>>> import numpy as np
>>> np.set_printoptions(precision=2, suppress=True, linewidth=200)
>>> mat = np.load("sample14.npy")
>>> mat
array([[  2.43,   1.15,  -0.78,   0.91,  -0.42],
       [ 21.03,   5.6 ,   0.29,  -1.25,  -5.33],
       [ -9.96,   3.14,  -0.96,   1.23,   3.57],
       [ 18.2 ,  -2.66,   1.8 ,  -2.71,  -5.99],
       [ -6.72,   2.87,   0.04,   0.66,   2.75],
       [-15.35,  -1.14,  -0.78,   1.25,   4.38],
       [ 12.13,   4.63,   0.07,  -0.55,  -2.78],
       [ 21.43,   2.05,   1.01,  -1.67,  -6.  ],
       [  1.51,  -3.25,  -0.35,   0.17,  -1.06],
       [ -1.04,   2.39,   0.23,  -0.16,   0.74],
       [-18.24,  -1.08,  -1.75,   2.3 ,   5.25],
       [-26.75, -11.81,   0.07,   0.62,   5.74],
       [  5.68,  -4.9 ,   0.99,  -1.73,  -2.71],
       [ 31.8 ,  11.73,  -0.77,   0.11,  -7.14],
       [ -6.02,  -3.63,   0.43,  -0.18,   1.11],
       [ 33.85,  14.31,   0.41,  -1.46,  -7.41],
       [ 16.65,   9.77,  -0.56,   0.53,  -3.  ],
       [ 22.53,   6.19,   0.74,  -1.67,  -5.63],
       [ -4.68,   1.4 ,  -0.84,   1.08,   1.67],
       [ -5.5 ,  -6.08,   0.7 ,  -0.04,   0.71],
       [ 18.43,  -0.93,   1.91,  -2.84,  -5.71],
       [ -3.46,  -7.09,   0.61,  -0.66,  -0.37],
       [ -6.63,  -0.26,  -0.69,   1.13,   2.  ],
       [  9.19,   9.98,  -0.62,   0.3 ,  -0.87],
       [  5.33,  -2.13,  -0.01,   0.01,  -1.94],
       [-14.16,   4.09,  -1.4 ,   1.68,   4.89]])
>>> Xc = mat - mat.mean(axis=0)
>>> left, sig, Vt = np.linalg.svd(Xc, full_matrices=False)
>>> print(np.round(sig ** 2 / (sig ** 2).sum(), 2) + 0)
[0.92 0.07 0.   0.   0.  ]
>>> np.round(Xc.mean(axis=0), 2) + 0
array([0., 0., 0., 0., 0.])
>>> np.abs(left[:, 0]).argmax()
np.int64(11)
>>> (np.sign(left[:, 0]) == np.sign(left[0, 0])).astype(int)
array([1, 0, 1, 0, 1, 1, 0, 0, 1, 1, 1, 1, 0, 0, 1, 0, 0, 0, 1, 1, 0, 1, 1, 0, 0, 1])
>>> np.abs(Vt[-1])
array([0.25, 0.16, 0.29, 0.29, 0.86])
>>> labels = mat[:, 0] > np.median(mat[:, 0])
>>> u = mat[labels].mean(axis=0) - mat[~labels].mean(axis=0)
>>> ((mat - mat.mean(axis=0)) @ u > 0).astype(int)
array([0, 1, 0, 1, 0, 0, 1, 1, 0, 0, 0, 0, 1, 1, 0, 1, 1, 1, 0, 0, 1, 0, 0, 1, 1, 0])
>>> np.argsort(-np.abs(u).round(6), kind="stable")
array([0, 4, 1, 3, 2])
>>> gram = np.cov(mat, rowvar=False)
>>> np.argsort(-mat.std(axis=0).round(6), kind="stable")
array([0, 1, 4, 3, 2])
>>> np.corrcoef(mat.T)
array([[ 1.  ,  0.65,  0.46, -0.7 , -0.98],
       [ 0.65,  1.  , -0.25, -0.02, -0.46],
       [ 0.46, -0.25,  1.  , -0.93, -0.6 ],
       [-0.7 , -0.02, -0.93,  1.  ,  0.81],
       [-0.98, -0.46, -0.6 ,  0.81,  1.  ]])
>>> np.round(np.linalg.eigvalsh(gram)[::-1], 2) + 0
array([280.53,  22.47,   0.5 ,   0.03,   0.  ])
>>> gram.shape
(5, 5)
>>> dist = np.linalg.norm(mat[:, None] - mat[None], axis=-1)
>>> print(dist.mean(axis=1).argmax())
11
>>> np.flatnonzero(dist[9] < dist.mean() / 2)
array([ 0,  2,  4,  8,  9, 14, 18, 19, 21, 22, 24])
>>> (dist + 1e9 * np.eye(26)).round(6).argmin(axis=1)
array([ 9, 17,  4, 20, 18, 10, 23,  1, 24,  0,  5, 10, 24, 15, 19, 13,  1,  1, 22, 14,  3, 19, 18,  6, 12,  2])
>>> u = np.array([2, 0])
>>> np.convolve(mat[19], u)
array([-11.  , -12.16,   1.4 ,  -0.08,   1.42,   0.  ])
>>> np.polyval(u, mat[19])
array([-11.  , -12.16,   1.4 ,  -0.08,   1.42])
>>> np.correlate(mat[19], mat[23], "full")
array([   4.79,    3.64,    0.98,  -50.88, -112.29,  -48.65,    5.59,    6.72,    6.52])
>>> J = np.load("x.npy")
>>> J
array([[-1.3, -1.2,  0.6, -0.8,  1.5,  0.1],
       [ 0.5,  1.7,  0.1,  1.1, -1.3, -0.2],
       [ 0.2, -0.6, -0.2, -1.3, -0.4,  0.3],
       [ 0.6,  0. ,  1.4, -0.5,  0.7,  0.9],
       [ 0.2,  0.3,  0.9,  0.6,  0.2, -0.2]])
>>> blk = np.stack([J, -1 * J, J[::-1]])
>>> np.linalg.matrix_rank(blk)
array([5, 5, 5])
>>> np.linalg.matrix_rank(blk.reshape(3, -1))
np.int64(2)
>>> np.einsum("bij,cij->bc", blk, blk)
array([[ 20.11, -20.11,  -0.58],
       [-20.11,  20.11,   0.58],
       [ -0.58,   0.58,  20.11]])
>>> left, sig, Vt = np.linalg.svd(J, full_matrices=False)
>>> left.shape, sig.shape, Vt.shape
((5, 5), (5,), (5, 6))
>>> np.round(left.T @ J @ Vt.T, 2) + 0
array([[3.56, 0.  , 0.  , 0.  , 0.  ],
       [0.  , 2.06, 0.  , 0.  , 0.  ],
       [0.  , 0.  , 1.65, 0.  , 0.  ],
       [0.  , 0.  , 0.  , 0.59, 0.  ],
       [0.  , 0.  , 0.  , 0.  , 0.41]])
>>> x0 = np.array([0, 1, -2, 1, -2, 1])
>>> np.einsum("ij,j->i", J, x0)
array([-6.1,  5. , -0.4, -3.8, -1.5])
>>> theta = np.radians(72)
>>> Rm = np.eye(6)
>>> Rm[5, 5] = Rm[3, 3] = np.cos(theta)
>>> Rm[5, 3], Rm[3, 5] = -np.sin(theta), np.sin(theta)
>>> Rm
array([[ 1.  ,  0.  ,  0.  ,  0.  ,  0.  ,  0.  ],
       [ 0.  ,  1.  ,  0.  ,  0.  ,  0.  ,  0.  ],
       [ 0.  ,  0.  ,  1.  ,  0.  ,  0.  ,  0.  ],
       [ 0.  ,  0.  ,  0.  ,  0.31,  0.  ,  0.95],
       [ 0.  ,  0.  ,  0.  ,  0.  ,  1.  ,  0.  ],
       [ 0.  ,  0.  ,  0.  , -0.95,  0.  ,  0.31]])
>>> B = J @ Rm.T
>>> print(np.allclose(J @ J.T, B @ B.T))
True
>>> print(np.allclose(np.linalg.norm(J, axis=1), np.linalg.norm(B, axis=1)))
True
>>> E = np.loadtxt("data.csv", delimiter=",")
>>> E
array([[-0.35,  0.33,  0.86,  1.66, -0.46, -1.19, -0.8 ],
       [ 1.79, -1.95, -3.27, -3.58,  1.7 ,  3.27,  3.53],
       [ 0.43, -1.41, -1.19,  0.82, -0.06, -0.19,  0.49],
       [-0.29,  0.96, -0.18, -4.1 ,  0.46,  2.16,  0.04],
       [-0.85,  0.44,  1.18,  1.98, -0.98, -1.72, -1.8 ]])
>>> left, sig, Vt = np.linalg.svd(E)
>>> evecs = Vt[:(sig > 1e-8).sum()]
>>> rng = np.random.default_rng(170)
>>> x0 = E[2] + 5 * E[3] + rng.integers(2) * np.eye(7)[5]
>>> x0
array([ -1.02,   3.39,  -2.09, -19.68,   2.24,  11.61,   0.69])
>>> round(np.linalg.norm(x0 - evecs.T @ evecs @ x0), 2)
np.float64(0.86)
>>> np.allclose(evecs.T @ evecs @ x0, x0)
False
>>> W1 = np.array([[2, 0, 0, 0],
...     [1, 1, 0, 3],
...     [2, 2, 1, 3],
...     [2, 0, 3, 1],
...     [0, 1, 3, 1],
...     [3, 1, 1, 3],
...     [2, 3, 0, 1]])
>>> beta = np.array([1, 1, 3, 2])
>>> act = np.maximum(E @ W1 + beta, 0)
>>> print((act > 0).mean(axis=0))
[0.6 0.4 0.6 0.6]
>>> np.linalg.matrix_rank(act)
np.int64(4)
>>> Z = np.array([[-7, 3, 8], [8, 2, -9], [8, 3, -3], [-2, 2, -2]])
>>> W1 @ Z
array([[-14,   6,  16],
       [ -5,  11,  -7],
       [  4,  19, -11],
       [  8,  17,   5],
       [ 30,  13, -20],
       [-11,  20,   6],
       [  8,  14, -13]])
>>> B = np.array([[1, -2, -2, -3, 3, -3, -3, 3],
...     [1, 0, -2, -3, -1, 3, 0, 2],
...     [-1, -2, -1, 2, 0, 0, 2, 0],
...     [-2, 2, 3, 1, 3, 0, 1, 0],
...     [-1, -1, 2, 1, -3, -2, -2, -2],
...     [1, 3, 0, -2, -2, -2, 2, -2],
...     [-1, 0, 3, 0, 2, -3, -2, -2],
...     [-2, -2, -2, -3, 0, -3, 3, -3]])
>>> W0 = B + B.T
>>> W0
array([[ 2, -1, -3, -5,  2, -2, -4,  1],
       [-1,  0, -4, -1, -2,  6,  0,  0],
       [-3, -4, -2,  5,  2,  0,  5, -2],
       [-5, -1,  5,  2,  4, -2,  1, -3],
       [ 2, -2,  2,  4, -6, -4,  0, -2],
       [-2,  6,  0, -2, -4, -4, -1, -5],
       [-4,  0,  5,  1,  0, -1, -4,  1],
       [ 1,  0, -2, -3, -2, -5,  1, -6]])
>>> B = J / np.sqrt((J ** 2).mean(axis=1, keepdims=True))
>>> print(B[0])
[-1.26 -1.16  0.58 -0.78  1.45  0.1 ]
